$ ipython --no-banner

In [1]: import numpy as np

In [2]: import numpy.linalg as la

In [3]: np.set_printoptions(suppress=True, linewidth=100)

In [4]: X = np.load("dump.npy")

In [5]: X.round(2)
Out[5]: 
array([[-1.5 , -0.52,  4.74],
       [ 3.95,  0.66, -3.  ],
       [-1.89,  0.13, -4.63],
       [ 2.04,  0.56, -4.53],
       [ 4.87,  0.47,  1.02],
       [ 1.74, -0.15,  4.69],
       [ 1.94, -0.13,  4.6 ],
       [ 0.88, -0.27,  4.91],
       [-1.99,  0.12, -4.58],
       [-3.48, -0.12, -3.59],
       [ 1.12, -0.24,  4.87],
       [ 4.75,  0.42,  1.51],
       [ 0.81, -0.28,  4.93],
       [-2.22, -0.58,  4.44]])

In [6]: Xs = X - X.mean(axis=0)

In [7]: left, sigma, Vt = la.svd(Xs, full_matrices=False)

In [8]: round((sigma ** 2).sum() ** 2 / (sigma ** 4).sum(), 2)
Out[8]: np.float64(1.68)

In [9]: np.searchsorted(np.cumsum(sigma ** 2) / (sigma ** 2).sum(), 0.9) + 1
Out[9]: np.int64(2)

In [10]: la.matrix_rank(Xs)
Out[10]: np.int64(2)

In [11]: np.abs(Vt[0]).argmax()
Out[11]: np.int64(2)

In [12]: Xs = X - X.mean(axis=0)

In [13]: evecs = la.svd(Xs)[2][:2]

In [14]: M2 = Xs - Xs @ evecs.T @ evecs

In [15]: print(np.round(np.diag(evecs.T @ evecs), 2))
[0.99 0.02 0.99]

In [16]: np.round(M2.std(axis=0), 2) + 0
Out[16]: array([0., 0., 0.])

In [17]: round(float(np.trace(la.pinv(X) @ X)), 2)
Out[17]: 2.0
